In [1]: import numpy as np

In [2]: from numpy import linalg as LA

In [3]: np.set_printoptions(suppress=True, linewidth=160)

In [4]: rd = lambda a: np.round(a, 1) + 0

In [5]: F = np.load("run4.npy")

In [6]: print(F)
[[  8 -24  -4]
 [ -2   6  -2]
 [  0   0   0]
 [  4 -12  -3]]

In [7]: # null space of dimension 1

In [8]: f = np.array([-3, -3, -2])

In [9]: print(np.array([np.convolve(row, f, "same") for row in F]))
[[ 48  68  60]
 [-12  -8  -6]
 [  0   0   0]
 [ 24  37  33]]

In [10]: print(np.cross(F[0, :3], F[2, :3]))
[0 0 0]

In [11]: print(rd(F @ LA.pinv(F) @ F))
[[  8. -24.  -4.]
 [ -2.   6.  -2.]
 [  0.   0.   0.]
 [  4. -12.  -3.]]

In [12]: print(rd(np.trace(LA.pinv(F) @ F)))
2.0

In [13]: m1 = np.loadtxt("mat.csv", delimiter=",")

In [14]: print(m1)
[[ 0.  8.  0.]
 [ 0.  0.  3.]
 [-1.  0.  0.]]

In [15]: f = np.array([3, 3, 1])

In [16]: A2 = m1 + np.outer(f, np.eye(3)[1])

In [17]: print(LA.matrix_rank(LA.inv(A2) - LA.inv(m1), tol=1e-8))
1

In [18]: print(A2)
[[ 0. 11.  0.]
 [ 0.  3.  3.]
 [-1.  1.  0.]]

In [19]: print(rd(LA.pinv(m1)))
[[ 0.   0.  -1. ]
 [ 0.1  0.   0. ]
 [ 0.   0.3  0. ]]

In [20]: print(m1 @ m1.T)
[[64.  0.  0.]
 [ 0.  9.  0.]
 [ 0.  0.  1.]]

In [21]: print(m1.T @ m1)
[[ 1.  0.  0.]
 [ 0. 64.  0.]
 [ 0.  0.  9.]]

In [22]: print(rd(LA.svd(m1, compute_uv=False)))
[8. 3. 1.]

In [23]: data = np.array([[66.0, -48.0, -24.0, -32.0],
    ...:     [-48.0, 38.0, 18.0, 24.0],
    ...:     [-24.0, 18.0, 11.0, 12.0],
    ...:     [-32.0, 24.0, 12.0, 18.0]])

In [24]: # equal to its transpose

In [25]: ev, evecs = LA.eigh(data)

In [26]: x0 = np.array([0, 0, 0, 1])

In [27]: print(rd(evecs * np.abs(ev) @ evecs.T))
[[ 66. -48. -24. -32.]
 [-48.  38.  18.  24.]
 [-24.  18.  11.  12.]
 [-32.  24.  12.  18.]]

In [28]: print(rd(evecs * np.sqrt(ev) @ evecs.T))
[[ 6.5 -3.8 -1.9 -2.5]
 [-3.8  4.3  1.4  1.9]
 [-1.9  1.4  2.1  0.9]
 [-2.5  1.9  0.9  2.7]]

In [29]: print(rd(LA.eigvalsh(data[1:, 1:])))
[ 2.  2. 63.]

In [30]: A2 = np.array([[3, 1], [0, 0], [3, 0], [1, 0]])

In [31]: Z = np.array([[4, 8, 5, 1], [8, 8, 3, 0]])

In [32]: A = A2 @ Z

In [33]: print(A)
[[20 32 18  3]
 [ 0  0  0  0]
 [12 24 15  3]
 [ 4  8  5  1]]

In [34]: # null space of dimension 2

In [35]: print(np.allclose(A[:-1].T @ LA.lstsq(A[:-1].T, A[-1])[0], A[-1]))
True

In [36]: print(np.unique(A.round(6), axis=0).shape)
(4, 4)

In [37]: print(np.abs(np.diag(LA.qr(A)[1])) > 1e-9)
[ True  True False False]

In [38]: print(rd(A @ LA.pinv(A) @ A))
[[20. 32. 18.  3.]
 [ 0.  0.  0.  0.]
 [12. 24. 15.  3.]
 [ 4.  8.  5.  1.]]

In [39]: print(LA.lstsq(A[:-1].T, A[-1])[2])
2

In [40]: A2 = A[0, 0] * A[1:] - np.outer(A[1:, 0], A[0])

In [41]: print(A2)
[[ 0  0  0  0]
 [ 0 96 84 24]
 [ 0 32 28  8]]

In [42]: print(np.flatnonzero(~A2.round(6).any(axis=1)))
[0]

In [43]: W1 = np.array([[1, 1, -3, 2, 3],
    ...:     [1, 1, -2, 1, -3],
    ...:     [-1, 3, -2, 3, 3],
    ...:     [0, 3, 1, 3, -2]])

In [44]: b = np.array([5, 8, -1, -9, 3])

In [45]: H = np.maximum(A @ W1 + b, 0)

In [46]: print(H)
[[ 39 123   0 126  15]
 [  5   8   0   0   3]
 [ 26  98   0  93   6]
 [ 12  38   0  25   4]]

In [47]: print(LA.matrix_rank(H))
4

In [48]: Z = np.array([[0, -1], [-1, 1], [1, -2], [-2, -1], [2, -1]])

In [49]: print(W1 @ Z)
[[ -2   1]
 [-11   6]
 [ -5   2]
 [-12   0]]

In [50]: def softmax(z):
    ...:     e = np.exp(z - z.max(axis=-1, keepdims=True))
    ...:     return e / e.sum(axis=-1, keepdims=True)
    ...: 

In [51]: print(rd(softmax(10 * A[3])))
[0. 1. 0. 0.]

In [52]: print(rd(softmax(A[3])))
[0.  0.9 0.  0. ]

In [53]: S = A @ A.T / np.sqrt(4)

In [54]: print(softmax(S)[3] @ A)
[20. 32. 18.  3.]

In [55]: print(rd(softmax(S)))
[[1.  0.  0.  0. ]
 [0.2 0.2 0.2 0.2]
 [1.  0.  0.  0. ]
 [1.  0.  0.  0. ]]

In [56]: A2 = np.array([[2, -2, 0], [-1, 2, 2]])

In [57]: Z = np.kron(A2, A)

In [58]: print(Z.shape)
(8, 12)

In [59]: print(Z)
[[ 40  64  36   6 -40 -64 -36  -6   0   0   0   0]
 [  0   0   0   0   0   0   0   0   0   0   0   0]
 [ 24  48  30   6 -24 -48 -30  -6   0   0   0   0]
 [  8  16  10   2  -8 -16 -10  -2   0   0   0   0]
 [-20 -32 -18  -3  40  64  36   6  40  64  36   6]
 [  0   0   0   0   0   0   0   0   0   0   0   0]
 [-12 -24 -15  -3  24  48  30   6  24  48  30   6]
 [ -4  -8  -5  -1   8  16  10   2   8  16  10   2]]
